% python3 -q
>>> import numpy as np
>>> import numpy.linalg as la
>>> np.set_printoptions(precision=3, suppress=True, linewidth=160)
>>> tidy = lambda a: np.round(a, 3) + 0
>>> arr = np.array([[3, 2, 0, 1, 2, 0, 0, 2, 1],
...     [0, 3, 0, 0, 3, 2, -3, 2, 1],
...     [3, 1, -3, 0, 1, 1, -1, 1, -2],
...     [3, 1, -3, 3, 3, -1, 2, 1, -2]])
>>> arr[-1] = arr[0] + -3 * arr[1]
>>> arr
array([[ 3,  2,  0,  1,  2,  0,  0,  2,  1],
       [ 0,  3,  0,  0,  3,  2, -3,  2,  1],
       [ 3,  1, -3,  0,  1,  1, -1,  1, -2],
       [ 3, -7,  0,  1, -7, -6,  9, -4, -2]])
>>> # rank 3
>>> Uu, sig, Vt = la.svd(arr)
>>> np.argmax(sig[:-1] / (sig[1:] + 1e-6)) + 1
np.int64(3)
>>> tidy(sig)
array([16.891,  5.797,  3.479,  0.   ])
>>> out = Uu[:, :3] @ np.diag(sig[:3]) @ Vt[:3]
>>> tidy(la.norm(arr - out) / la.norm(arr))
np.float64(0.0)
>>> tidy(la.norm(arr - out, 2)), tidy(sig[3])
(np.float64(0.0), np.float64(0.0))
>>> la.matrix_rank(out)
np.int64(3)
>>> rank = la.matrix_rank(arr)
>>> rank
np.int64(3)
>>> ns = la.svd(arr)[2][rank:].T
>>> np.allclose(arr @ ns, 0)
True
>>> cov = arr.T @ arr
>>> np.diag(cov)
array([27, 63,  9,  2, 63, 41, 91, 25, 10])
>>> (arr @ arr.T).shape
(4, 4)
>>> cov
array([[ 27, -12,  -9,   6, -12, -15,  24,  -3,  -9],
       [-12,  63,  -3,  -5,  63,  49, -73,  39,  17],
       [ -9,  -3,   9,   0,  -3,  -3,   3,  -3,   6],
       [  6,  -5,   0,   2,  -5,  -6,   9,  -2,  -1],
       [-12,  63,  -3,  -5,  63,  49, -73,  39,  17],
       [-15,  49,  -3,  -6,  49,  41, -61,  29,  12],
       [ 24, -73,   3,   9, -73, -61,  91, -43, -19],
       [ -3,  39,  -3,  -2,  39,  29, -43,  25,  10],
       [ -9,  17,   6,  -1,  17,  12, -19,  10,  10]])
>>> Uu, sig, Vt = la.svd(cov)
>>> V = Vt[:(sig > 1e-8).sum()]
>>> rng = np.random.default_rng(9232)
>>> vec = cov[0] + 3 * cov[3] + rng.integers(2) * np.eye(9)[1]
>>> vec
array([ 45., -27.,  -9.,  12., -27., -33.,  51.,  -9., -12.])
>>> la.matrix_rank(np.vstack([cov, vec]))
np.int64(3)
>>> np.allclose(V.T @ V @ vec, vec)
True
>>> tidy(la.norm(vec - V.T @ V @ vec))
np.float64(0.0)
>>> tidy(np.diag(V.T @ V))
array([0.706, 0.275, 0.46 , 0.081, 0.275, 0.21 , 0.419, 0.187, 0.387])
>>> J = np.load("x.npy")
>>> J
array([[-2.,  1.,  0.,  0.,  0.,  0.,  0.],
       [ 0., -2.,  1.,  0.,  0.,  0.,  0.],
       [ 0.,  0., -2.,  1.,  0.,  0.,  0.],
       [ 0.,  0.,  0., -2.,  1.,  0.,  0.],
       [ 0.,  0.,  0.,  0., -2.,  1.,  0.],
       [ 0.,  0.,  0.,  0.,  0., -2.,  1.],
       [ 0.,  0.,  0.,  0.,  0.,  0., -2.]])
>>> # triangular, det is the product of the diagonal
>>> out = la.invert(J)
Traceback (most recent call last):
  File "<python-input-35>", line 1, in <module>
    out = la.invert(J)
          ^^^^^^^^^
AttributeError: module 'numpy.linalg' has no attribute 'invert'
>>> out = la.inv(J)
>>> (np.abs(out) > 1e-9).astype(int)
array([[1, 1, 1, 1, 1, 1, 1],
       [0, 1, 1, 1, 1, 1, 1],
       [0, 0, 1, 1, 1, 1, 1],
       [0, 0, 0, 1, 1, 1, 1],
       [0, 0, 0, 0, 1, 1, 1],
       [0, 0, 0, 0, 0, 1, 1],
       [0, 0, 0, 0, 0, 0, 1]])
>>> tidy(la.cond(J))
np.float64(2.637)
>>> tidy(la.det(J) * la.det(out))
np.float64(1.0)
>>> tidy(la.det(J) * out)
array([[64., 32., 16.,  8.,  4.,  2.,  1.],
       [ 0., 64., 32., 16.,  8.,  4.,  2.],
       [ 0.,  0., 64., 32., 16.,  8.,  4.],
       [ 0.,  0.,  0., 64., 32., 16.,  8.],
       [ 0.,  0.,  0.,  0., 64., 32., 16.],
       [ 0.,  0.,  0.,  0.,  0., 64., 32.],
       [ 0.,  0.,  0.,  0.,  0.,  0., 64.]])
>>> np.allclose(out, J.T)
False
>>> tidy(la.inv(out))
array([[-2.,  1.,  0.,  0.,  0.,  0.,  0.],
       [ 0., -2.,  1.,  0.,  0.,  0.,  0.],
       [ 0.,  0., -2.,  1.,  0.,  0.,  0.],
       [ 0.,  0.,  0., -2.,  1.,  0.,  0.],
       [ 0.,  0.,  0.,  0., -2.,  1.,  0.],
       [ 0.,  0.,  0.,  0.,  0., -2.,  1.],
       [ 0.,  0.,  0.,  0.,  0.,  0., -2.]])
>>> J @ out
array([[1., 0., 0., 0., 0., 0., 0.],
       [0., 1., 0., 0., 0., 0., 0.],
       [0., 0., 1., 0., 0., 0., 0.],
       [0., 0., 0., 1., 0., 0., 0.],
       [0., 0., 0., 0., 1., 0., 0.],
       [0., 0., 0., 0., 0., 1., 0.],
       [0., 0., 0., 0., 0., 0., 1.]])
>>> E = np.array([[18, -1, 4, 3, -9],
...     [-1, 15, 5, -5, 20],
...     [4, 5, 20, 12, 9],
...     [3, -5, 12, 22, -4],
...     [-9, 20, 9, -4, 31]])
>>> E
array([[18, -1,  4,  3, -9],
       [-1, 15,  5, -5, 20],
       [ 4,  5, 20, 12,  9],
       [ 3, -5, 12, 22, -4],
       [-9, 20,  9, -4, 31]])
>>> rank = la.matrix_rank(E)
>>> rank
np.int64(4)
>>> ns = la.svd(E)[2][rank:].T
>>> tidy(ns[:, 0] / ns[np.abs(ns[:, 0]).round(6).argmax(), 0])
array([-0.385,  1.   ,  0.154,  0.051, -0.795])
>>> la.matrix_rank(E.T @ E), la.matrix_rank(E @ E.T)
(np.int64(4), np.int64(4))
>>> out = np.array([[5], [-4], [-3], [5], [-4], [-2], [0], [4], [-1]])
>>> basis = np.array([[0, -1, 3, -1, 3, 0, -2, -3, 3]])
>>> M = out @ basis + 0.02 * rng.normal(size=(9, 9))
>>> tidy(M)
array([[ -0.01 ,  -5.01 ,  14.998,  -4.993,  15.01 ,   0.043, -10.016, -15.001,  15.018],
       [  0.007,   3.985, -11.954,   4.006, -12.006,  -0.015,   8.062,  12.01 , -12.027],
       [ -0.027,   3.004,  -9.009,   3.04 ,  -9.021,   0.011,   6.005,   9.017,  -9.015],
       [  0.011,  -5.004,  14.988,  -4.989,  14.994,  -0.02 , -10.004, -15.031,  14.996],
       [ -0.049,   3.993, -12.001,   3.984, -11.999,   0.003,   8.008,  11.993, -11.994],
       [  0.006,   1.994,  -5.992,   2.002,  -6.018,  -0.005,   4.025,   6.007,  -5.965],
       [  0.007,  -0.027,  -0.007,  -0.016,  -0.038,   0.037,  -0.007,   0.013,   0.028],
       [  0.004,  -3.996,  11.986,  -4.006,  12.004,   0.009,  -7.986, -12.01 ,  12.004],
       [  0.003,   1.043,  -3.02 ,   1.011,  -2.989,   0.01 ,   2.001,   3.009,  -2.973]])
>>> out = np.array([[1, 1, -2],
...     [-1, 1, 2],
...     [0, 1, -1],
...     [2, 2, -2],
...     [1, 0, 1],
...     [-1, 0, 0],
...     [1, -2, 2],
...     [-1, 0, 2],
...     [0, -2, 1]])
>>> la.matrix_rank(np.vstack([M, out.T]))
np.int64(9)
>>> la.matrix_rank(M @ out)
np.int64(3)
>>> np.vstack([M, out.T]).shape
(12, 9)
>>> vec = np.array([-1, -2, 2, 3, -3, 1, 1, 1, -2])
>>> h = np.maximum(M @ vec, 0)
>>> tidy(np.maximum(M @ (3 * vec), 0))
array([  0.   , 180.786, 135.737,   0.   , 180.003,  90.123,   0.257,   0.   ,  44.519])
>>> tidy(M * (h > 1e-9)[:, None])
array([[  0.   ,   0.   ,   0.   ,   0.   ,   0.   ,   0.   ,   0.   ,   0.   ,   0.   ],
       [  0.007,   3.985, -11.954,   4.006, -12.006,  -0.015,   8.062,  12.01 , -12.027],
       [ -0.027,   3.004,  -9.009,   3.04 ,  -9.021,   0.011,   6.005,   9.017,  -9.015],
       [  0.   ,   0.   ,   0.   ,   0.   ,   0.   ,   0.   ,   0.   ,   0.   ,   0.   ],
       [ -0.049,   3.993, -12.001,   3.984, -11.999,   0.003,   8.008,  11.993, -11.994],
       [  0.006,   1.994,  -5.992,   2.002,  -6.018,  -0.005,   4.025,   6.007,  -5.965],
       [  0.007,  -0.027,  -0.007,  -0.016,  -0.038,   0.037,  -0.007,   0.013,   0.028],
       [  0.   ,   0.   ,   0.   ,   0.   ,   0.   ,   0.   ,   0.   ,   0.   ,   0.   ],
       [  0.003,   1.043,  -3.02 ,   1.011,  -2.989,   0.01 ,   2.001,   3.009,  -2.973]])
>>> T = np.stack([M, -3 * M, M[::-1]])
>>> tidy(np.einsum("bij,cij->bc", T, T))
array([[  4707.273, -14121.82 ,  -1933.467],
       [-14121.82 ,  42365.46 ,   5800.402],
       [ -1933.467,   5800.402,   4707.273]])
>>> (T @ M.T).shape
(3, 9, 9)
>>> [round(float(x), 3) for x in la.svd(M, compute_uv=False)[:3]]
[68.609, 0.092, 0.076]
>>> np.argsort(-la.norm(M, axis=0).round(6), kind="stable")[:3]
array([7, 4, 8])
>>> tidy(la.norm(M, 2) / la.norm(M))
np.float64(1.0)
>>> u = np.array([-2, 2, 0, 3])
>>> m1 = -2 * np.eye(4) + np.outer(u, u)
>>> m1
array([[ 2., -4.,  0., -6.],
       [-4.,  2.,  0.,  6.],
       [ 0.,  0., -2.,  0.],
       [-6.,  6.,  0.,  7.]])
>>> # 2 blocks once reordered
>>> np.all(la.eigvalsh(m1) > 0)
np.False_
>>> tidy(la.eigvalsh(m1).min())
np.float64(-2.0)
>>> try:
...     la.cholesky(m1)
... except la.LinAlgError as e:
...     print(e)
... 
Matrix is not positive definite
>>> [round(float(la.det(m1[:i, :i])), 2) + 0 for i in range(1, 5)]
[2.0, -12.0, 24.0, -120.0]
>>> evals, V = la.eig(m1)
>>> tidy(m1 @ V[:, 0] - evals[0] * V[:, 0])
array([0., 0., 0., 0.])
>>> tidy(np.sort(la.eigvals(m1 @ m1)))
array([  4.+0.j,   4.+0.j,   4.+0.j, 225.+0.j])
>>> evals, V = la.eigh(m1)
>>> tidy(evals)
array([-2., -2., -2., 15.])
>>> np.unique(evals.round(6) + 0, return_counts=True)[1]
array([3, 1])
>>> tidy(la.eigvalsh(m1 + 5 * np.eye(4)))
array([ 3.,  3.,  3., 20.])
>>> mat = np.load("w.npy")
>>> mat
array([[ 9.,  4., -2.,  2.,  4.,  0.,  0.,  2., -2.,  4.,  0.],
       [ 4.,  9., -2.,  2.,  4.,  0.,  0.,  2., -2.,  4.,  0.],
       [-2., -2.,  6., -1., -2.,  0.,  0., -1.,  1., -2.,  0.],
       [ 2.,  2., -1.,  6.,  2.,  0.,  0.,  1., -1.,  2.,  0.],
       [ 4.,  4., -2.,  2.,  9.,  0.,  0.,  2., -2.,  4.,  0.],
       [ 0.,  0.,  0.,  0.,  0.,  5.,  0.,  0.,  0.,  0.,  0.],
       [ 0.,  0.,  0.,  0.,  0.,  0.,  5.,  0.,  0.,  0.,  0.],
       [ 2.,  2., -1.,  1.,  2.,  0.,  0.,  6., -1.,  2.,  0.],
       [-2., -2.,  1., -1., -2.,  0.,  0., -1.,  6., -2.,  0.],
       [ 4.,  4., -2.,  2.,  4.,  0.,  0.,  2., -2.,  9.,  0.],
       [ 0.,  0.,  0.,  0.,  0.,  0.,  0.,  0.,  0.,  0.,  5.]])
>>> low = la.cholesky(mat)
>>> la.eigvalsh(mat).min() > 0
np.True_
>>> tidy(np.diag(low) ** 2)
array([9.   , 7.222, 5.385, 5.357, 6.333, 5.   , 5.   , 5.263, 5.25 , 5.952, 5.   ])
>>> tidy(low @ low.T)
array([[ 9.,  4., -2.,  2.,  4.,  0.,  0.,  2., -2.,  4.,  0.],
       [ 4.,  9., -2.,  2.,  4.,  0.,  0.,  2., -2.,  4.,  0.],
       [-2., -2.,  6., -1., -2.,  0.,  0., -1.,  1., -2.,  0.],
       [ 2.,  2., -1.,  6.,  2.,  0.,  0.,  1., -1.,  2.,  0.],
       [ 4.,  4., -2.,  2.,  9.,  0.,  0.,  2., -2.,  4.,  0.],
       [ 0.,  0.,  0.,  0.,  0.,  5.,  0.,  0.,  0.,  0.,  0.],
       [ 0.,  0.,  0.,  0.,  0.,  0.,  5.,  0.,  0.,  0.,  0.],
       [ 2.,  2., -1.,  1.,  2.,  0.,  0.,  6., -1.,  2.,  0.],
       [-2., -2.,  1., -1., -2.,  0.,  0., -1.,  6., -2.,  0.],
       [ 4.,  4., -2.,  2.,  4.,  0.,  0.,  2., -2.,  9.,  0.],
       [ 0.,  0.,  0.,  0.,  0.,  0.,  0.,  0.,  0.,  0.,  5.]])
>>> tidy(mat / np.sqrt(np.outer(np.diag(mat), np.diag(mat))))
array([[ 1.   ,  0.444, -0.272,  0.272,  0.444,  0.   ,  0.   ,  0.272, -0.272,  0.444,  0.   ],
       [ 0.444,  1.   , -0.272,  0.272,  0.444,  0.   ,  0.   ,  0.272, -0.272,  0.444,  0.   ],
       [-0.272, -0.272,  1.   , -0.167, -0.272,  0.   ,  0.   , -0.167,  0.167, -0.272,  0.   ],
       [ 0.272,  0.272, -0.167,  1.   ,  0.272,  0.   ,  0.   ,  0.167, -0.167,  0.272,  0.   ],
       [ 0.444,  0.444, -0.272,  0.272,  1.   ,  0.   ,  0.   ,  0.272, -0.272,  0.444,  0.   ],
       [ 0.   ,  0.   ,  0.   ,  0.   ,  0.   ,  1.   ,  0.   ,  0.   ,  0.   ,  0.   ,  0.   ],
       [ 0.   ,  0.   ,  0.   ,  0.   ,  0.   ,  0.   ,  1.   ,  0.   ,  0.   ,  0.   ,  0.   ],
       [ 0.272,  0.272, -0.167,  0.167,  0.272,  0.   ,  0.   ,  1.   , -0.167,  0.272,  0.   ],
       [-0.272, -0.272,  0.167, -0.167, -0.272,  0.   ,  0.   , -0.167,  1.   , -0.272,  0.   ],
       [ 0.444,  0.444, -0.272,  0.272,  0.444,  0.   ,  0.   ,  0.272, -0.272,  1.   ,  0.   ],
       [ 0.   ,  0.   ,  0.   ,  0.   ,  0.   ,  0.   ,  0.   ,  0.   ,  0.   ,  0.   ,  1.   ]])
>>> evals, V = la.eigh(mat)
>>> vec = np.array([9, 3, 1, 2, 4, 6, 7, 7, 3, 0, 4])
>>> (np.sign(V[:, -1].round(6)) == np.sign(V[0, -1].round(6))).astype(int)
array([1, 1, 0, 1, 1, 0, 0, 1, 0, 1, 0])
>>> mat - mat[0]
array([[  0.,   0.,   0.,   0.,   0.,   0.,   0.,   0.,   0.,   0.,   0.],
       [ -5.,   5.,   0.,   0.,   0.,   0.,   0.,   0.,   0.,   0.,   0.],
       [-11.,  -6.,   8.,  -3.,  -6.,   0.,   0.,  -3.,   3.,  -6.,   0.],
       [ -7.,  -2.,   1.,   4.,  -2.,   0.,   0.,  -1.,   1.,  -2.,   0.],
       [ -5.,   0.,   0.,   0.,   5.,   0.,   0.,   0.,   0.,   0.,   0.],
       [ -9.,  -4.,   2.,  -2.,  -4.,   5.,   0.,  -2.,   2.,  -4.,   0.],
       [ -9.,  -4.,   2.,  -2.,  -4.,   0.,   5.,  -2.,   2.,  -4.,   0.],
       [ -7.,  -2.,   1.,  -1.,  -2.,   0.,   0.,   4.,   1.,  -2.,   0.],
       [-11.,  -6.,   3.,  -3.,  -6.,   0.,   0.,  -3.,   8.,  -6.,   0.],
       [ -5.,   0.,   0.,   0.,   0.,   0.,   0.,   0.,   0.,   5.,   0.],
       [ -9.,  -4.,   2.,  -2.,  -4.,   0.,   0.,  -2.,   2.,  -4.,   5.]])
>>> mat.shape
(11, 11)
>>> tidy(la.norm(mat))
np.float64(29.58)
>>> mat[:, 11]
Traceback (most recent call last):
  File "<python-input-97>", line 1, in <module>
    mat[:, 11]
    ~~~^^^^^^^
IndexError: index 11 is out of bounds for axis 1 with size 11
>>> mat.sum(axis=0)
array([21., 21., -3., 13., 21.,  5.,  5., 13., -3., 21.,  5.])
>>> mat[11]
Traceback (most recent call last):
  File "<python-input-99>", line 1, in <module>
    mat[11]
    ~~~^^^^
IndexError: index 11 is out of bounds for axis 0 with size 11
